$ ipython --no-banner

In [1]: import numpy as np

In [2]: np.set_printoptions(suppress=True, linewidth=140)

In [3]: feats = np.load("data.npy")

In [4]: feats
Out[4]: 
array([[-2.,  2.,  0.,  0.,  0.],
       [ 2., -2.,  2.,  0.,  0.],
       [ 0.,  2.,  3.,  2.,  0.],
       [ 0.,  0.,  2., -1.,  2.],
       [ 0.,  0.,  0.,  2., -2.]])

In [5]: # equal to its transpose

In [6]: evals, evecs = np.linalg.eigh(feats)

In [7]: vec = np.array([3, 1, 2, 3, 0])

In [8]: round(vec @ feats @ vec / (vec @ vec), 2), round(float(evals[0]), 2), np.round(evals[-1], 2)
Out[8]: (np.float64(1.17), -4.42, np.float64(4.5))

In [9]: print((np.sign(evecs[:, -1].round(6)) == np.sign(evecs[0, -1].round(6))).astype(int))
[1 1 1 1 1]

In [10]: print(np.abs(feats).sum(axis=1).max(), round(np.abs(evals).max(), 2))
7.0 4.5

In [11]: np.round(np.linalg.eigvalsh(feats).min(), 2)
Out[11]: np.float64(-4.42)

In [12]: np.all(np.linalg.eigvalsh(feats) > 0)
Out[12]: np.False_

In [13]: [round(float(np.linalg.det(feats[:i, :i])), 2) + 0 for i in range(1, 6)]
Out[13]: [-2.0, 0.0, 8.0, -8.0, -16.0]

In [14]: blk = np.stack([feats, 4 * feats, feats[::-1]])

In [15]: (blk @ feats.T).shape
Out[15]: (3, 5, 5)

In [16]: evals, evecs = np.linalg.eigh(feats)

In [17]: evals.round(2)
Out[17]: array([-4.42, -3.69, -0.7 ,  0.31,  4.5 ])

In [18]: np.unique(evals.round(6) + 0, return_counts=True)[1]
Out[18]: array([1, 1, 1, 1, 1])

In [19]: np.round(evecs @ np.diag(evals) @ evecs.T, 2) + 0
Out[19]: 
array([[-2.,  2.,  0.,  0.,  0.],
       [ 2., -2.,  2.,  0.,  0.],
       [ 0.,  2.,  3.,  2.,  0.],
       [ 0.,  0.,  2., -1.,  2.],
       [ 0.,  0.,  0.,  2., -2.]])

In [20]: np.round(np.linalg.eigvalsh(feats + 5 * np.eye(5)), 2)
Out[20]: array([0.58, 1.31, 4.3 , 5.31, 9.5 ])

In [21]: np.round(np.linalg.svd(feats, compute_uv=False), 2)
Out[21]: array([4.5 , 4.42, 3.69, 0.7 , 0.31])

In [22]: np.round(evecs.T @ evecs, 2) + 0
Out[22]: 
array([[1., 0., 0., 0., 0.],
       [0., 1., 0., 0., 0.],
       [0., 0., 1., 0., 0.],
       [0., 0., 0., 1., 0.],
       [0., 0., 0., 0., 1.]])

In [23]: (evals > 1e-8).sum(), (evals < -1e-8).sum()
Out[23]: (np.int64(2), np.int64(3))

In [24]: Y = np.array([[1, 1], [1, -1]])

In [25]: rng = np.random.default_rng(15042)

In [26]: mat = np.kron(Y, np.kron(Y, Y))[rng.permutation(8)][:6]

In [27]: mat
Out[27]: 
array([[ 1, -1,  1, -1, -1,  1, -1,  1],
       [ 1,  1, -1, -1,  1,  1, -1, -1],
       [ 1,  1,  1,  1,  1,  1,  1,  1],
       [ 1, -1, -1,  1, -1,  1,  1, -1],
       [ 1,  1, -1, -1, -1, -1,  1,  1],
       [ 1, -1, -1,  1,  1, -1, -1,  1]])

In [28]: Y = mat + rng.integers(-2, 3, (6, 5)) @ rng.integers(-2, 3, (5, 8))

In [29]: Y
Out[29]: 
array([[  9,  -8,  -5,  -1,  -4,  -1,   2,  -3],
       [  7,  -2, -10,  -2,   2,  -5,   4,  -3],
       [  2,  -3,  -1,   3,  -6,  -5,   4,  -6],
       [  1,   1,  -7,   4,   0,   1,  -6,   5],
       [  5,  -2,  -5,   1,  -4,  -3,   2,  -3],
       [ -5,   5,   2,   0,   5,  -1,  -2,   5]])

In [30]: np.abs(Y - mat).sum(axis=1)
Out[30]: array([33, 33, 32, 25, 23, 25])

In [31]: np.linalg.matrix_rank(Y - mat, tol=1e-8)
Out[31]: np.int64(5)

In [32]: np.round(np.linalg.svd(Y - mat, compute_uv=False), 2) + 0
Out[32]: array([24.37, 12.58,  8.22,  7.15,  1.58,  0.  ])
